>>> import numpy as np
>>> from numpy import linalg as LA
>>> np.set_printoptions(precision=1, suppress=True, linewidth=160)
>>> feats = np.load("test4.npy")
>>> print(feats)
[[9 5 0 9 5 6 2 5 1 3 8 6 9 4 4 3]
 [3 9 5 0 9 5 6 2 5 1 3 8 6 9 4 4]
 [4 3 9 5 0 9 5 6 2 5 1 3 8 6 9 4]
 [4 4 3 9 5 0 9 5 6 2 5 1 3 8 6 9]
 [9 4 4 3 9 5 0 9 5 6 2 5 1 3 8 6]
 [6 9 4 4 3 9 5 0 9 5 6 2 5 1 3 8]
 [8 6 9 4 4 3 9 5 0 9 5 6 2 5 1 3]
 [3 8 6 9 4 4 3 9 5 0 9 5 6 2 5 1]
 [1 3 8 6 9 4 4 3 9 5 0 9 5 6 2 5]
 [5 1 3 8 6 9 4 4 3 9 5 0 9 5 6 2]
 [2 5 1 3 8 6 9 4 4 3 9 5 0 9 5 6]
 [6 2 5 1 3 8 6 9 4 4 3 9 5 0 9 5]
 [5 6 2 5 1 3 8 6 9 4 4 3 9 5 0 9]
 [9 5 6 2 5 1 3 8 6 9 4 4 3 9 5 0]
 [0 9 5 6 2 5 1 3 8 6 9 4 4 3 9 5]
 [5 0 9 5 6 2 5 1 3 8 6 9 4 4 3 9]]
>>> print((feats @ feats)[0])
[408 420 288 406 390 368 419 402 412 328 444 366 390 392 374 434]
>>> print(feats @ (-1.0) ** np.arange(16))
[-3.  3. -3.  3. -3.  3. -3.  3. -3.  3. -3.  3. -3.  3. -3.  3.]
>>> print(feats @ np.ones(16))
[79. 79. 79. 79. 79. 79. 79. 79. 79. 79. 79. 79. 79. 79. 79. 79.]
>>> O, vecs = LA.qr(feats[:, :3])[0], LA.qr(feats[:, 3:])[0]
>>> sig = LA.svd(O.T @ vecs, compute_uv=False)
>>> print(sig)
[1.  0.9 0.8]
>>> arr = np.array([[5, 20, 10, -1, -4, -2],
...     [25, 15, 25, -5, -3, -5],
...     [40, 30, 30, -8, -6, -6],
...     [2, 8, 4, 5, 20, 10],
...     [10, 6, 10, 25, 15, 25],
...     [16, 12, 12, 40, 30, 30]])
>>> print(arr)
[[ 5 20 10 -1 -4 -2]
 [25 15 25 -5 -3 -5]
 [40 30 30 -8 -6 -6]
 [ 2  8  4  5 20 10]
 [10  6 10 25 15 25]
 [16 12 12 40 30 30]]
>>> rng = np.random.default_rng(165988)
>>> idx = rng.permutation(6)
>>> M2 = arr[:, idx] * rng.choice([-1, 1], 6)
>>> print(M2)
[[-20  10   4  -1  -2  -5]
 [-15  25   3  -5  -5 -25]
 [-30  30   6  -8  -6 -40]
 [ -8   4 -20   5  10  -2]
 [ -6  10 -15  25  25 -10]
 [-12  12 -30  40  30 -16]]
>>> left, _, VT = LA.svd(arr.T @ M2)
>>> print(np.round(LA.lstsq(arr, M2)[0], 1) + 0)
[[ 0.  0.  0.  0.  0. -1.]
 [-1.  0.  0.  0.  0.  0.]
 [ 0.  1.  0.  0.  0.  0.]
 [ 0.  0.  0.  1.  0.  0.]
 [ 0.  0. -1.  0.  0.  0.]
 [ 0.  0.  0.  0.  1.  0.]]
>>> print(np.round(left @ VT, 1) + 0)
[[ 0.  0.  0.  0.  0. -1.]
 [-1.  0.  0.  0.  0.  0.]
 [ 0.  1.  0.  0.  0.  0.]
 [ 0.  0.  0.  1.  0.  0.]
 [ 0.  0. -1.  0.  0.  0.]
 [ 0.  0.  0.  0.  1.  0.]]
>>> x0 = np.array([0, 1, -2, 7, -5, -3])
>>> y = arr @ x0
>>> print(y)
[ 19 -40 -38 -95  11  28]
>>> print(LA.solve(arr.T, arr[3]))
[ 0.  0. -0.  1.  0. -0.]
>>> print(LA.solve(arr, 5 * y))
[  0.   5. -10.  35. -25. -15.]
>>> print(np.round(LA.solve(arr, arr[:, 2]), 1) + 0)
[0. 0. 1. 0. 0. 0.]
>>> print(np.round(LA.solve(arr, y), 1) + 0)
[ 0.  1. -2.  7. -5. -3.]
>>> print(np.round(LA.solve(arr, y + arr[:, 1]), 1) + 0)
[ 0.  2. -2.  7. -5. -3.]
